% python3 -q
>>> import numpy as np
>>> from numpy import linalg as LA
>>> np.set_printoptions(precision=4, suppress=True, linewidth=100, sign=" ")
>>> E = np.load("test7.npy")
>>> E
array([[ 0.0833,  0.    ,  0.1667,  0.0833,  0.1667,  0.1667,  0.0833,  0.1667,  0.0833],
       [ 0.1111,  0.2222,  0.1111,  0.    ,  0.2222,  0.1111,  0.    ,  0.    ,  0.2222],
       [ 0.1   ,  0.    ,  0.1   ,  0.2   ,  0.1   ,  0.    ,  0.2   ,  0.2   ,  0.1   ],
       [ 0.    ,  0.1538,  0.1538,  0.1538,  0.1538,  0.0769,  0.0769,  0.1538,  0.0769],
       [ 0.1   ,  0.1   ,  0.1   ,  0.2   ,  0.1   ,  0.2   ,  0.    ,  0.1   ,  0.1   ],
       [ 0.1429,  0.    ,  0.    ,  0.2857,  0.    ,  0.2857,  0.1429,  0.1429,  0.    ],
       [ 0.    ,  0.2   ,  0.2   ,  0.2   ,  0.    ,  0.1   ,  0.2   ,  0.    ,  0.1   ],
       [ 0.    ,  0.1111,  0.1111,  0.    ,  0.    ,  0.1111,  0.2222,  0.3333,  0.1111],
       [ 0.1667,  0.1667,  0.0833,  0.    ,  0.1667,  0.    ,  0.1667,  0.1667,  0.0833]])
>>> # rows sum to 1
>>> M2 = E / np.sqrt((E ** 2).mean(axis=1, keepdims=True))
>>> LA.matrix_rank(E - E.mean(axis=1, keepdims=True))
np.int64(8)
>>> np.round(LA.det(E), 4)
np.float64(-0.0)
>>> np.allclose(E, E.T)
False
>>> np.round(np.trace(E), 4)
np.float64(1.5618)
>>> M2 = E / LA.norm(E, axis=1, keepdims=True)
>>> C2 = M2 @ M2.T
>>> (C2 - 2 * np.eye(9)).round(6).argmax(axis=1)
array([ 3,  8,  0,  0,  0,  4,  3,  2,  3])
>>> round(float(np.degrees(np.arccos(np.clip(C2[8, 1], -1, 1)))), 4)
44.3054
>>> (np.abs(C2) > 0.9).astype(int)
array([[ 1,  0,  0,  0,  0,  0,  0,  0,  0],
       [ 0,  1,  0,  0,  0,  0,  0,  0,  0],
       [ 0,  0,  1,  0,  0,  0,  0,  0,  0],
       [ 0,  0,  0,  1,  0,  0,  0,  0,  0],
       [ 0,  0,  0,  0,  1,  0,  0,  0,  0],
       [ 0,  0,  0,  0,  0,  1,  0,  0,  0],
       [ 0,  0,  0,  0,  0,  0,  1,  0,  0],
       [ 0,  0,  0,  0,  0,  0,  0,  1,  0],
       [ 0,  0,  0,  0,  0,  0,  0,  0,  1]])
>>> LA.norm(M2, axis=1)
array([ 1.,  1.,  1.,  1.,  1.,  1.,  1.,  1.,  1.])
>>> f = np.array([1, 1, 2, 1, 1, 1, 0, 2, 1])
>>> M2 = E + np.outer(f, np.eye(9)[2])
>>> round(float(LA.det(M2) / LA.det(E)), 4), np.round(1 + LA.solve(E, f)[2], 4)
(-3.5361, np.float64(-3.5361))
>>> M2
array([[ 0.0833,  0.    ,  1.1667,  0.0833,  0.1667,  0.1667,  0.0833,  0.1667,  0.0833],
       [ 0.1111,  0.2222,  1.1111,  0.    ,  0.2222,  0.1111,  0.    ,  0.    ,  0.2222],
       [ 0.1   ,  0.    ,  2.1   ,  0.2   ,  0.1   ,  0.    ,  0.2   ,  0.2   ,  0.1   ],
       [ 0.    ,  0.1538,  1.1538,  0.1538,  0.1538,  0.0769,  0.0769,  0.1538,  0.0769],
       [ 0.1   ,  0.1   ,  1.1   ,  0.2   ,  0.1   ,  0.2   ,  0.    ,  0.1   ,  0.1   ],
       [ 0.1429,  0.    ,  1.    ,  0.2857,  0.    ,  0.2857,  0.1429,  0.1429,  0.    ],
       [ 0.    ,  0.2   ,  0.2   ,  0.2   ,  0.    ,  0.1   ,  0.2   ,  0.    ,  0.1   ],
       [ 0.    ,  0.1111,  2.1111,  0.    ,  0.    ,  0.1111,  0.2222,  0.3333,  0.1111],
       [ 0.1667,  0.1667,  1.0833,  0.    ,  0.1667,  0.    ,  0.1667,  0.1667,  0.0833]])
>>> def softmax(z):
...     e = np.exp(z - z.max(axis=-1, keepdims=True))
...     return e / e.sum(axis=-1, keepdims=True)
... 
>>> softmax(10 * E[4])
array([ 0.0847,  0.0847,  0.0847,  0.2303,  0.0847,  0.2303,  0.0312,  0.0847,  0.0847])
>>> softmax(E[4])
array([ 0.1097,  0.1097,  0.1097,  0.1212,  0.1097,  0.1212,  0.0993,  0.1097,  0.1097])
>>> softmax(E).sum(axis=1)
array([ 1.,  1.,  1.,  1.,  1.,  1.,  1.,  1.,  1.])
>>> scores = E @ E.T / np.sqrt(9)
>>> softmax(scores).round(6).argmax(axis=1)
array([ 0,  1,  2,  3,  5,  5,  6,  7,  8])
>>> softmax(scores)[4] @ E
array([ 0.0783,  0.1058,  0.1139,  0.1252,  0.101 ,  0.1173,  0.121 ,  0.1401,  0.0973])
>>> M = np.array([[-10, 1, 1, -2],
...     [5, -1, 2, 1],
...     [0, 1, -2, 0],
...     [0, 2, 2, 0],
...     [10, -1, 0, 2],
...     [-10, 1, 2, -2],
...     [10, -2, 2, 2],
...     [-10, 2, 0, -2]])
>>> # column 0 is much longer than the rest
>>> U, sigma, vt = LA.svd(M)
>>> V = vt[:(sigma > 1e-8).sum()]
>>> rng = np.random.default_rng(61)
>>> x = M[4] + -1 * M[6] + rng.integers(2) * np.eye(4)[2]
>>> x
array([ 0.,  1., -2.,  0.])
>>> np.round(V.T @ V, 4) + 0
array([[ 0.9615,  0.    ,  0.    ,  0.1923],
       [ 0.    ,  1.    ,  0.    ,  0.    ],
       [ 0.    ,  0.    ,  1.    ,  0.    ],
       [ 0.1923,  0.    ,  0.    ,  0.0385]])
>>> LA.matrix_rank(np.vstack([M, x]))
np.int64(3)
>>> np.round(M @ LA.pinv(M) @ M, 4) + 0
array([[-10.,   1.,   1.,  -2.],
       [  5.,  -1.,   2.,   1.],
       [  0.,   1.,  -2.,   0.],
       [  0.,   2.,   2.,   0.],
       [ 10.,  -1.,   0.,   2.],
       [-10.,   1.,   2.,  -2.],
       [ 10.,  -2.,   2.,   2.],
       [-10.,   2.,   0.,  -2.]])
>>> np.abs(np.diag(LA.qr(M)[1])) > 1e-9
array([ True,  True,  True, False])
>>> try:
...     LA.inv(M)
... except LA.LinAlgError as e:
...     print(repr(e))
... 
LinAlgError('Last 2 dimensions of the array must be square')
>>> f = np.array([-2, -7, 9])
>>> np.convolve(M[6], f)
array([-20, -66, 100, -36,   4,  18])
>>> np.array([np.convolve(row, f, "same") for row in M])
array([[  68,  -99,    6,   23],
       [ -33,   48,  -25,   11],
       [  -2,   -3,   23,  -18],
       [  -4,  -18,    4,   18],
       [ -68,   97,  -13,  -14],
       [  68, -101,   -1,   32],
       [ -66,  100,  -36,    4],
       [  66, -104,   22,   14]])
>>> LA.cond(M) > 100
np.True_
>>> round(float(LA.norm(M, 2) / LA.norm(M)), 4)
0.9765
>>> LA.matrix_rank(M, rtol=0.1)
np.int64(3)
>>> m1 = np.loadtxt("w.csv", delimiter=",")
>>> m1
array([[ 3., -4., -4.,  3.],
       [ 2.,  1., -7.,  4.],
       [ 7.,  2., -4.,  4.],
       [ 8.,  5.,  0.,  6.],
       [ 5.,  0.,  5.,  5.],
       [ 6., -5.,  2.,  8.],
       [ 4., -1., -1.,  9.],
       [ 8.,  2.,  4.,  8.],
       [ 6.,  6.,  2.,  9.],
       [ 8.,  5.,  5.,  7.],
       [ 5.,  5.,  9., 10.],
       [ 0., 10.,  8., 11.],
       [-5., 12.,  6., 11.],
       [-9., 11.,  5., 11.],
       [-9., 11.,  3., 16.]])
>>> rank = LA.matrix_rank(M)
>>> rank
np.int64(3)
>>> N = LA.svd(M)[2][rank:].T
>>> [int(LA.matrix_rank(np.delete(M, i, axis=0))) for i in range(8)]
[3, 3, 3, 3, 3, 3, 3, 3]
>>> LA.matrix_rank(M.T @ M), LA.matrix_rank(M @ M.T)
(np.int64(3), np.int64(3))
>>> N.shape
(4, 1)
>>> [int(LA.matrix_rank(M[:i])) for i in range(1, len(M) + 1)]
[1, 2, 3, 3, 3, 3, 3, 3]
>>> M2 = np.c_[m1[:, :3] @ np.array([[2, 2, 1], [-2, 1, -1], [-1, 0, 2]]), np.array([2, 2, -2, 2, 1, 2, -1, 1, 0, -2, 0, 0, 2, 0, -1])]
>>> M2
array([[ 18.,   2.,  -1.,   2.],
       [  9.,   5., -13.,   2.],
       [ 14.,  16.,  -3.,  -2.],
       [  6.,  21.,   3.,   2.],
       [  5.,  10.,  15.,   1.],
       [ 20.,   7.,  15.,   2.],
       [ 11.,   7.,   3.,  -1.],
       [  8.,  18.,  14.,   1.],
       [ -2.,  18.,   4.,   0.],
       [  1.,  21.,  13.,  -2.],
       [ -9.,  15.,  18.,   0.],
       [-28.,  10.,   6.,   0.],
       [-40.,   2.,  -5.,   2.],
       [-45.,  -7., -10.,   0.],
       [-43.,  -7., -14.,  -1.]])
>>> LA.matrix_rank(M2)
np.int64(4)
>>> np.round(LA.norm(M2 - m1 @ LA.lstsq(m1, M2)[0], axis=0), 4) + 0
array([ 0.    ,  0.    ,  0.    ,  5.4113])
>>> LA.matrix_rank(np.c_[m1, M2])
np.int64(5)
>>> K = np.load("arr.npy")
>>> K
array([[ 0,  5,  0,  5],
       [ 2,  2,  2,  2],
       [ 0,  5,  0,  5],
       [ 2,  2,  2,  2]])
>>> # null space of dimension 2
>>> U, sigma, vt = LA.svd(K)
>>> V = vt[:(sigma > 1e-8).sum()]
>>> x = K[1] + -2 * K[3] + rng.integers(2) * np.eye(4)[3]
>>> x
array([-2., -2., -2., -2.])
>>> np.diag(V.T @ V)
array([ 0.5,  0.5,  0.5,  0.5])
>>> LA.matrix_rank(np.vstack([K, x]))
np.int64(2)
>>> A = np.diag(np.array([-4, 4, 4, 4, -1])) + 5 * np.eye(5, k=1) + 5 * np.eye(5, k=-1)
>>> A
array([[-4.,  5.,  0.,  0.,  0.],
       [ 5.,  4.,  5.,  0.,  0.],
       [ 0.,  5.,  4.,  5.,  0.],
       [ 0.,  0.,  5.,  4.,  5.],
       [ 0.,  0.,  0.,  5., -1.]])
>>> # symmetric
>>> M2 = np.array([[-9, -4], [-6, 4]])
>>> Z = np.kron(M2, A)
>>> Z.shape
(10, 10)
>>> w1 = np.array([[2, -1, -5, 4], [1, -3, 0, 5], [5, -2, 3, -1], [-2, 0, 0, 4]])
>>> beta = np.array([-4, -9, -7, 3])
>>> hid = np.maximum(M @ w1 + beta, 0)
>>> LA.matrix_rank(hid)
np.int64(3)
>>> (hid > 0).astype(int)
array([[ 0,  0,  1,  0],
       [ 1,  0,  0,  1],
       [ 0,  0,  0,  1],
       [ 1,  0,  0,  1],
       [ 1,  0,  0,  1],
       [ 0,  0,  1,  0],
       [ 1,  0,  0,  1],
       [ 0,  0,  1,  0]])
>>> hid
array([[  0,   0,  46,   0],
       [ 13,   0,   0,  20],
       [  0,   0,   0,  10],
       [  8,   0,   0,  11],
       [ 11,   0,   0,  46],
       [  0,   0,  49,   0],
       [ 20,   0,   0,  39],
       [  0,   0,  43,   0]])
>>> Z = np.array([[-1, -1, -1], [-2, 1, -1], [0, 0, 1], [-2, -2, -2]])
>>> (hid @ Z).round(6).argmax(axis=1)
array([ 2,  0,  0,  0,  0,  2,  0,  2])
>>> w1 @ Z
array([[ -8, -11, -14],
       [ -5, -14,  -8],
       [  1,  -5,   2],
       [ -6,  -6,  -6]])
>>> x = np.array([-7, 2, -4, 4, 5])
>>> A @ np.eye(5)[0]
array([-4.,  5.,  0.,  0.,  0.])
>>> A @ np.ones(5)
array([  1.,  14.,  14.,  14.,   4.])
>>> A * x
array([[ 28.,  10.,  -0.,   0.,   0.],
       [-35.,   8., -20.,   0.,   0.],
       [ -0.,  10., -16.,  20.,   0.],
       [ -0.,   0., -20.,  16.,  25.],
       [ -0.,   0.,  -0.,  20.,  -5.]])
>>> (A * x).sum(axis=1)
array([ 38., -47.,  14.,  21.,  15.])
>>> [round(float(LA.det(A[:i, :i])), 2) + 0 for i in range(1, 6)]
[-4.0, -41.0, -64.0, 769.0, 831.0]
>>> np.all(LA.eigvalsh(A) > 0)
np.False_
>>> round(float(LA.eigvalsh(A).min()), 4)
-7.1656
>>> w, V = LA.eigh(A)
>>> x = np.array([-3, 8, 1, 4, 7])
>>> round(float(x @ A @ x / (x @ x)), 4), np.round(w[0], 4), np.round(w[-1], 4)
(2.8705, np.float64(-7.1656), np.float64(11.9989))
>>> np.abs(A).sum(axis=1).max(), round(float(np.abs(w).max()), 4)
(np.float64(14.0), 11.9989)
>>> arr = np.loadtxt("out9.csv", delimiter=",")
>>> arr
array([[ 1.06, -0.11,  1.41,  0.77, -0.43, -0.16,  1.1 ],
       [ 0.28, -0.37, -0.14,  0.66,  0.43, -0.44,  1.13],
       [ 2.92,  0.45,  3.8 ,  1.  , -1.95,  0.36,  1.25],
       [-2.23, -0.8 , -0.97,  0.09,  1.28, -0.64,  0.01]])
>>> # rank 3
>>> th = np.radians(72)
>>> Rm = np.eye(7)
>>> Rm[2, 2] = Rm[3, 3] = np.cos(th)
>>> Rm[2, 3], Rm[3, 2] = -np.sin(th), np.sin(th)
>>> Rm
array([[ 1.    ,  0.    ,  0.    ,  0.    ,  0.    ,  0.    ,  0.    ],
       [ 0.    ,  1.    ,  0.    ,  0.    ,  0.    ,  0.    ,  0.    ],
       [ 0.    ,  0.    ,  0.309 , -0.9511,  0.    ,  0.    ,  0.    ],
       [ 0.    ,  0.    ,  0.9511,  0.309 ,  0.    ,  0.    ,  0.    ],
       [ 0.    ,  0.    ,  0.    ,  0.    ,  1.    ,  0.    ,  0.    ],
       [ 0.    ,  0.    ,  0.    ,  0.    ,  0.    ,  1.    ,  0.    ],
       [ 0.    ,  0.    ,  0.    ,  0.    ,  0.    ,  0.    ,  1.    ]])
>>> M2 = arr @ Rm.T
>>> np.round(LA.det(Rm), 4), round(float(np.trace(Rm)), 4)
(np.float64(1.0), 5.618)
>>> np.allclose(LA.norm(arr, axis=1), LA.norm(M2, axis=1))
True
>>> np.allclose(arr @ arr.T, M2 @ M2.T)
True
>>> np.round(LA.svd(arr, compute_uv=False), 4) + 0, np.round(LA.svd(M2, compute_uv=False), 4) + 0
(array([ 6.3357,  2.1108,  1.0678,  0.    ]), array([ 6.3357,  2.1108,  1.0678,  0.    ]))
>>> M2
array([[ 1.06  , -0.11  , -0.2966,  1.5789, -0.43  , -0.16  ,  1.1   ],
       [ 0.28  , -0.37  , -0.671 ,  0.0708,  0.43  , -0.44  ,  1.13  ],
       [ 2.92  ,  0.45  ,  0.2232,  3.923 , -1.95  ,  0.36  ,  1.25  ],
       [-2.23  , -0.8   , -0.3853, -0.8947,  1.28  , -0.64  ,  0.01  ]])
>>> rank = LA.matrix_rank(M2)
>>> rank
np.int64(3)
>>> N = LA.svd(M2)[2][rank:].T
>>> np.allclose(M2 @ N, 0)
True
>>> [int(LA.matrix_rank(np.delete(M2, i, axis=0))) for i in range(4)]
[3, 3, 3, 3]
>>> M2 = np.array([[1, 3, 3],
...     [3, 5, 0],
...     [2, 2, 3],
...     [4, 1, 2],
...     [4, 2, 2],
...     [3, 1, 5],
...     [4, 0, 0],
...     [4, 4, 4],
...     [0, 1, 2]])
>>> Z = np.array([[-1, -1, 0, -3, 2], [3, 1, -3, 3, -1], [1, 2, 1, -1, 1]])
>>> data = M2 @ Z + 0.05 * rng.normal(size=(9, 5))
>>> data
array([[ 11.0179,   7.9717,  -6.0528,   3.0531,   1.9435],
       [ 11.911 ,   2.0327, -14.9579,   5.9525,   0.9717],
       [  7.139 ,   5.9491,  -3.0253,  -2.9411,   5.0373],
       [  1.0806,   1.0409,  -1.0204, -10.9941,   8.9725],
       [  4.0403,   2.0254,  -4.0615,  -7.9758,   7.959 ],
       [  5.0036,   7.9809,   2.0142, -11.1298,  10.0222],
       [ -4.0712,  -3.9414,  -0.0591, -12.0259,   7.9645],
       [ 12.0129,   8.053 ,  -7.9893,  -4.0011,   8.0082],
       [  4.9948,   5.0027,  -1.0369,   0.9933,   1.0736]])
>>> x = np.array([6, -8, -8, 3, 5])
>>> y = data @ x
>>> LA.solve(data.T @ data, data.T @ y)
array([ 6., -8., -8.,  3.,  5.])
>>> y = y + 0.05 * rng.normal(size=9)
>>> y
array([ 69.6893, 197.4988,  35.7958,  18.21  ,  56.3725, -33.25  ,  11.32  ,  99.6568,   6.6437])
>>> beta, *_ = LA.lstsq(data, y)
>>> [round(float(LA.norm(LA.solve(data.T @ data + lam * np.eye(5), data.T @ y))), 2) for lam in (0, 1, 10, 100)]
[14.14, 12.35, 11.79, 8.59]
>>> np.round(data.T @ (y - data @ beta), 4) + 0
array([ 0.,  0.,  0.,  0.,  0.])
>>> M2 = np.c_[data[:, :4] @ np.array([[-3, 1, 2, -2], [3, 1, 2, -1], [3, 2, 0, 3], [-2, -2, 1, -2]]), np.array([-2, 0, 2, 2, -1, 1, 1, 1, 1])]
>>> M2
array([[-33.4033,   0.7777,  41.0321, -54.2721,  -2.    ],
       [-86.4137, -27.8772,  33.8401, -82.6337,   0.    ],
       [ -6.7633,  12.9197,  23.2352, -23.4208,   2.    ],
       [ 18.8079,  22.0689,  -6.7511,  15.7249,   2.    ],
       [ -2.2777,  13.8942,   4.1556,  -6.3391,  -1.    ],
       [ 37.234 ,  39.2724,  14.8393,  10.3139,   1.    ],
       [ 24.2637,  15.921 , -28.051 ,  35.9581,   1.    ],
       [-27.8455,  12.0894,  36.1305, -48.0445,   1.    ],
       [ -5.0733,   5.9372,  20.9883, -20.0894,   1.    ]])
>>> np.round(LA.lstsq(data, M2[:, 0])[0], 4) + 0
array([-3.,  3.,  3., -2.,  0.])
>>> LA.matrix_rank(M2)
np.int64(5)
